$ ipython --no-banner

In [1]: import numpy as np

In [2]: import numpy.linalg as la

In [3]: np.set_printoptions(precision=2, suppress=True, linewidth=120, sign=" ")

In [4]: def rd(a):
   ...:     return np.round(a, 2) + 0
   ...: 

In [5]: W0 = np.load("layer5.npy")

In [6]: print(W0)
[[ 1  1 -1 -1 -1 -1  1  1]
 [ 1 -1  1 -1  1 -1  1 -1]
 [ 1 -1 -1  1  1 -1 -1  1]]

In [7]: vec = np.array([3, 0, 2, 2, 1, 3, 2, 3])

In [8]: print(np.einsum("ij,j->i", W0, vec))
[ 0  0  2]

In [9]: print(W0 * vec)
[[ 3  0 -2 -2 -1 -3  2  3]
 [ 3  0  2 -2  1 -3  2 -3]
 [ 3  0 -2  2  1 -3 -2  3]]

In [10]: print(la.norm(W0 @ vec) <= la.norm(W0, 2) * la.norm(vec) + 1e-9)
True

In [11]: print(W0 @ (2 * vec))
[ 0  0  4]

In [12]: w1 = np.array([[-6, -6, -9, -4, 5],
    ...:     [-1, 4, -5, -8, -9],
    ...:     [-6, -2, -2, -4, -2],
    ...:     [9, 6, -5, -2, 1],
    ...:     [-2, 5, -6, 6, -6],
    ...:     [4, 5, -4, -3, -2],
    ...:     [2, -4, 4, 4, 1],
    ...:     [-7, 4, 8, 5, 7]])

In [13]: b = np.array([-2, -3, -9, -7, -2])

In [14]: H = np.maximum(W0 @ w1 + b, 0)

In [15]: print(H)
[[  0   0   6   0  11]
 [  0   0   0   3   0]
 [  0   3   0   9  17]]

In [16]: print(rd((H > 0).mean(axis=0)))
[ 0.    0.33  0.33  0.67  0.67]

In [17]: print((H > 0).astype(int))
[[ 0  0  1  0  1]
 [ 0  0  0  1  0]
 [ 0  1  0  1  1]]

In [18]: W2 = np.array([[1, 1], [3, 0], [0, 2], [1, 2], [1, 0]])

In [19]: print(H @ W2)
[[ 11  12]
 [  3   6]
 [ 35  18]]

In [20]: print((H @ W2).round(6).argmax(axis=1))
[ 1  1  0]

In [21]: print(w1 @ W2)
[[-23 -32]
 [ -6 -27]
 [-18 -18]
 [ 26  -5]
 [ 13  -2]
 [ 14 -10]
 [ -5  18]
 [ 17  19]]

In [22]: A2 = W0[0, 0] * W0[1:] - np.outer(W0[1:, 0], W0[0])

In [23]: print(A2)
[[ 0 -2  2  0  2  0  0 -2]
 [ 0 -2  0  2  2  0 -2  0]]

In [24]: print(np.flatnonzero(~A2.round(6).any(axis=1)))
[]

In [25]: print(W0[:, 0] / W0[0, 0])
[ 1.  1.  1.]

In [26]: A = np.load("x.npy")

In [27]: print(A)
[[ 1  3  4  5  2]
 [ 1  4  3  0  2]
 [ 3  1  0  5  4]
 [ 5  4  1  0  1]
 [ 5  3  5  3  3]]

In [28]: print(A.sum(axis=0))
[ 15  15  13  13  12]

In [29]: A[5]
---------------------------------------------------------------------------
IndexError                                Traceback (most recent call last)
Cell In[29], line 1
----> 1 A[5]

IndexError: index 5 is out of bounds for axis 0 with size 5

In [30]: print(la.matrix_rank(A))
5

In [31]: rng = np.random.default_rng(5840)

In [32]: lab = rng.permutation(5)

In [33]: A2 = A[:, lab] * rng.choice([-1, 1], 5)

In [34]: print(A2)
[[ 4 -5  1 -3  2]
 [ 3  0  1 -4  2]
 [ 0 -5  3 -1  4]
 [ 1  0  5 -4  1]
 [ 5 -3  5 -3  3]]

In [35]: U, _, vt = la.svd(A.T @ A2)

In [36]: print(lab)
[ 2  3  0  1  4]

In [37]: print(rd(la.lstsq(A, A2)[0]))
[[ 0.  0.  1.  0.  0.]
 [ 0.  0.  0. -1.  0.]
 [ 1.  0.  0.  0.  0.]
 [ 0. -1.  0.  0.  0.]
 [ 0.  0.  0.  0.  1.]]

In [38]: E = np.loadtxt("a.csv", delimiter=",")

In [39]: print(E)
[[ 0.  1.  1.]
 [ 1.  0.  1.]
 [ 1.  1.  0.]]

In [40]: proj = np.triu(np.array([[-1, 1, 2, -1, 1],
    ...:     [0, 1, 1, -2, 0],
    ...:     [-1, 2, -1, 0, -1],
    ...:     [0, 0, 0, -1, 1],
    ...:     [0, 1, -2, -2, -1]]), 1) + np.eye(5)

In [41]: A2 = proj @ A @ la.inv(proj)

In [42]: print(proj @ A - A @ proj)
[[  7.   4.   2.  20.  10.]
 [ -7.  -8.  -8.  14.   4.]
 [ -5.  -6. -12.   2. -11.]
 [  5.  -2.  -9.  16.  -1.]
 [  0.  -5. -13.  11.  -3.]]

In [43]: print(A2)
[[  8.   0.  -5.  26. -25.]
 [ -6.   3.  10.   5.  15.]
 [ -2.   0.  -1.   0.   2.]
 [ 10.  -3. -11.   7. -24.]
 [  5.  -2.  -3.   4.  -9.]]

In [44]: ev, V = la.eig(E)

In [45]: print(rd(np.sort(la.eigvals(E.T))))
[-1. -1.  2.]

In [46]: print(rd(E @ V[:, 0] - ev[0] * V[:, 0]))
[ 0.  0.  0.]

In [47]: print(rd(np.sort(la.eigvals(E @ E))))
[ 1.  1.  4.]

In [48]: print(rd(ev))
[-1.  2. -1.]

In [49]: print(rd(np.prod(ev)))
2.0

In [50]: ev, V = la.eigh(E)

In [51]: print(ev.sum(), np.trace(E))
0.0 0.0

In [52]: print(rd(np.abs(V[:, -1])))
[ 0.58  0.58  0.58]

In [53]: print(np.abs(V[:, -1]).round(6).argmax())
0

In [54]: print(rd(la.svd(E, compute_uv=False)))
[ 2.  1.  1.]

In [55]: print(rd(V.T @ V))
[[ 1.  0.  0.]
 [ 0.  1.  0.]
 [ 0.  0.  1.]]

In [56]: print((ev > 1e-8).sum(), (ev < -1e-8).sum())
1 2

In [57]: print(np.trace(E @ E @ E) // 6)
1.0

In [58]: print(np.argwhere(np.triu(E)))
[[ 0  1]
 [ 0  2]
 [ 1  2]]

In [59]: L = np.diag(E.sum(axis=1)) - E

In [60]: print((la.eigvalsh(L) < 1e-8).sum())
1

In [61]: print(rd(la.eigvalsh(L)))
[ 0.  3.  3.]

In [62]: print(L)
[[ 2. -1. -1.]
 [-1.  2. -1.]
 [-1. -1.  2.]]

In [63]: print(la.matrix_rank(L))
2

In [64]: print(np.kron(np.eye(2, dtype=int), A))
[[ 1  3  4  5  2  0  0  0  0  0]
 [ 1  4  3  0  2  0  0  0  0  0]
 [ 3  1  0  5  4  0  0  0  0  0]
 [ 5  4  1  0  1  0  0  0  0  0]
 [ 5  3  5  3  3  0  0  0  0  0]
 [ 0  0  0  0  0  1  3  4  5  2]
 [ 0  0  0  0  0  1  4  3  0  2]
 [ 0  0  0  0  0  3  1  0  5  4]
 [ 0  0  0  0  0  5  4  1  0  1]
 [ 0  0  0  0  0  5  3  5  3  3]]

In [65]: print(rd(la.eigvals(A).sum().real))
8.0

In [66]: print(rd(la.det(2 * A)), rd(la.det(A)))
41920.0 1310.0

In [67]: print(np.einsum("ij,ji->", A, A))
200

In [68]: print(np.einsum("ii->", A))
8

In [69]: print(rd(np.poly(A)))
[    1.    -8.   -68.   -65.    90. -1310.]

In [70]: A2 = np.array([[-0.1, -2.1, -0.8],
    ...:     [1.0, -0.4, 0.4],
    ...:     [0.3, 2.2, 1.3],
    ...:     [-0.2, 1.0, 0.1]])

In [71]: W2 = np.array([[0.5, -0.7, 0.2, 0.6],
    ...:     [0.4, -1.5, -0.2, -1.4],
    ...:     [0.3, -1.2, 0.5, 0.7]])

In [72]: F = A2 @ W2

In [73]: print(rd(F))
[[-1.13  4.18  0.    2.32]
 [ 0.46 -0.58  0.48  1.44]
 [ 1.42 -5.07  0.27 -1.99]
 [ 0.33 -1.48 -0.19 -1.45]]

In [74]: A2 = F / la.norm(F, axis=1, keepdims=True)

In [75]: gram = A2 @ A2.T

In [76]: print((np.abs(gram) > 0.9).astype(int))
[[ 1  0  1  1]
 [ 0  1  0  0]
 [ 1  0  1  1]
 [ 1  0  1  1]]

In [77]: print(np.argwhere(np.triu(np.abs(gram) > 0.95, 1)))
[[ 0  2]
 [ 0  3]]

In [78]: print(rd(gram))
[[ 1.    0.05 -0.99 -0.96]
 [ 0.05  1.    0.09 -0.33]
 [-0.99  0.09  1.    0.91]
 [-0.96 -0.33  0.91  1.  ]]

In [79]: print(rd(gram[0]))
[ 1.    0.05 -0.99 -0.96]

In [80]: print(rd(la.norm(A2, axis=1)))
[ 1.  1.  1.  1.]

In [81]: U, s, vt = la.svd(F)

In [82]: V = vt[:(s > 1e-8).sum()]

In [83]: vec = F[0] + 4 * F[1] + rng.integers(2) * np.eye(4)[2]

In [84]: print(rd(vec))
[ 0.71  1.86  1.92  8.08]

In [85]: print(np.allclose(V.T @ V @ vec, vec))
True

In [86]: print(la.matrix_rank(np.vstack([F, vec])))
3

In [87]: print(rd(np.diag(V.T @ V)))
[ 0.84  0.93  0.32  0.91]

In [88]: print(rd(np.abs(la.eigvals(F)).max()))
2.01

In [89]: print(rd(la.det(F)))
0.0

In [90]: print(np.allclose(F, F.T))
False

In [91]: def softmax(z):
    ...:     e = np.exp(z - z.max(axis=-1, keepdims=True))
    ...:     return e / e.sum(axis=-1, keepdims=True)
    ...: 

In [92]: print(rd(softmax(F[0])))
[ 0.    0.85  0.01  0.13]

In [93]: att = F @ F.T / np.sqrt(4)

In [94]: print(softmax(att).round(6).argmax(axis=1))
[ 0  1  2  2]

In [95]: u = np.array([-2, 8, 6])

In [96]: g = np.array([3, 9, 8, 1])

In [97]: arr = np.outer(u, g)

In [98]: print(arr)
[[ -6 -18 -16  -2]
 [ 24  72  64   8]
 [ 18  54  48   6]]

In [99]: print(np.abs(np.diag(la.qr(arr)[1])) > 1e-9)
[ True False False]

In [100]: print(np.allclose(arr[:-1].T @ la.lstsq(arr[:-1].T, arr[-1])[0], arr[-1]))
True

In [101]: gram = arr.T @ arr

In [102]: print((arr @ arr.T).shape)
(3, 3)

In [103]: print(np.allclose(gram, gram.T))
True

In [104]: print(gram)
[[  936  2808  2496   312]
 [ 2808  8424  7488   936]
 [ 2496  7488  6656   832]
 [  312   936   832   104]]

In [105]: print(rd(la.svd(arr, compute_uv=False) ** 2))
[ 16120.      0.      0.]

In [106]: w1 = np.array([[2, 1, 3, 2, 2, 1],
     ...:     [1, 0, 1, 1, 0, 3],
     ...:     [1, 3, 2, 1, 0, 1],
     ...:     [1, 0, 1, 0, 0, 1]])

In [107]: b = np.array([-2, -3, -2, 3, -1, 0])

In [108]: H = np.maximum(arr @ w1 + b, 0)

In [109]: print((H > 0).astype(int))
[[ 0  0  0  0  0  0]
 [ 1  1  1  1  1  1]
 [ 1  1  1  1  1  1]]

In [110]: print(H)
[[   0    0    0    0    0    0]
 [ 190  213  278  187   47  312]
 [ 142  159  208  141   35  234]]

In [111]: print(la.matrix_rank(H))
2

In [112]: W2 = np.array([[4, 1], [2, 3], [5, 4], [4, 1], [0, 2], [0, 5]])

In [113]: print(H @ W2)
[[    0     0]
 [ 3324  3782]
 [ 2490  2832]]

In [114]: print((H @ W2).round(6).argmax(axis=1))
[ 0  1  1]

In [115]: U, s, vt = la.svd(H, full_matrices=False)

In [116]: print(rd(s / s[0]))
[ 1.  0.  0.]

In [117]: print(np.abs(U[:, 0]).round(6).argmax())
1

In [118]: print(rd(s))
[ 676.64    0.96    0.  ]

In [119]: print(rd(np.cumsum(s ** 2) / np.sum(s ** 2)))
[ 1.  1.  1.]

In [120]: print(rd(np.sqrt((s ** 2).sum())), rd(la.norm(H)))
676.64 676.64

In [121]: print(U.shape, s.shape, vt.shape)
(3, 3) (3,) (3, 6)

In [122]: print(rd(U.T @ H @ vt.T))
[[ 676.64    0.      0.  ]
 [   0.      0.96    0.  ]
 [   0.      0.      0.  ]]

In [123]: rank = la.matrix_rank(arr)

In [124]: print(rank)
1

In [125]: N = la.svd(arr)[2][rank:].T

In [126]: print([int(la.matrix_rank(np.delete(arr, i, axis=0))) for i in range(3)])
[1, 1, 1]

In [127]: print(la.matrix_rank(arr.T @ arr), la.matrix_rank(arr @ arr.T))
1 1

In [128]: print([int(la.matrix_rank(arr[:i])) for i in range(1, len(arr) + 1)])
[1, 1, 1]

In [129]: u = np.array([-1, 3, -2]) + 0.5

In [130]: K = np.eye(3) - 2 * np.outer(u, u) / (u @ u)

In [131]: print(rd(K))
[[ 0.97  0.24 -0.1 ]
 [ 0.24 -0.66  0.71]
 [-0.1   0.71  0.69]]

In [132]: print(rd(la.eigvalsh(K).min()))
-1.0

In [133]: print([round(float(la.det(K[:i, :i])), 2) + 0 for i in range(1, 4)])
[0.97, -0.69, -1.0]

In [134]: ev, V = la.eigh(K)

In [135]: vec = np.array([-2, 3, 2])

In [136]: print(rd(np.abs(K).sum(axis=1).max()), rd(np.abs(ev).max()))
1.61 1.0

In [137]: print(rd(np.poly(K)))
[ 1. -1. -1.  1.]

In [138]: print(np.einsum("ij,ji->", K, K))
3.0

In [139]: vec = np.array([-1, -1, -1])

In [140]: print(rd(la.norm(vec)), rd(la.norm(K @ vec)))
1.73 1.73

In [141]: print(rd(K.T @ (K @ vec)))
[-1. -1. -1.]

In [142]: print(rd(la.det(K)))
-1.0

In [143]: print([p for p in range(1, 25) if np.allclose(la.matrix_power(K, p), np.eye(3))])
[2, 4, 6, 8, 10, 12, 14, 16, 18, 20, 22, 24]

In [144]: print(rd(la.inv(K)))
[[ 0.97  0.24 -0.1 ]
 [ 0.24 -0.66  0.71]
 [-0.1   0.71  0.69]]

In [145]: A2 = np.array([[-1.3, -0.8], [-1.2, -0.8], [-0.3, -1.1]])

In [146]: W2 = np.array([[1.1, 1.0, -0.4, 1.2], [0.6, 1.1, 0.5, -0.6]])

In [147]: X = A2 @ W2

In [148]: print(rd(X))
[[-1.91 -2.18  0.12 -1.08]
 [-1.8  -2.08  0.08 -0.96]
 [-0.99 -1.51 -0.43  0.3 ]]

In [149]: U, s, vt = la.svd(X)

In [150]: V = vt[:(s > 1e-8).sum()]

In [151]: vec = X[2] + -3 * X[0] + rng.integers(2) * np.eye(4)[3]

In [152]: print(rd(vec))
[ 4.74  5.03 -0.79  4.54]

In [153]: print(rd(V.T @ V))
[[ 0.38  0.45 -0.01  0.19]
 [ 0.45  0.65  0.15 -0.07]
 [-0.01  0.15  0.22 -0.38]
 [ 0.19 -0.07 -0.38  0.75]]

In [154]: gram = X.T @ X

In [155]: print(rd(np.trace(gram)), rd((X ** 2).sum()))
21.61 21.61

In [156]: print(rd(np.diag(gram)))
[  7.87  11.36   0.21   2.18]

In [157]: print(la.matrix_rank(gram))
2

In [158]: print(rd(gram))
[[ 7.87  9.4   0.05  3.49]
 [ 9.4  11.36  0.22  3.9 ]
 [ 0.05  0.22  0.21 -0.34]
 [ 3.49  3.9  -0.34  2.18]]
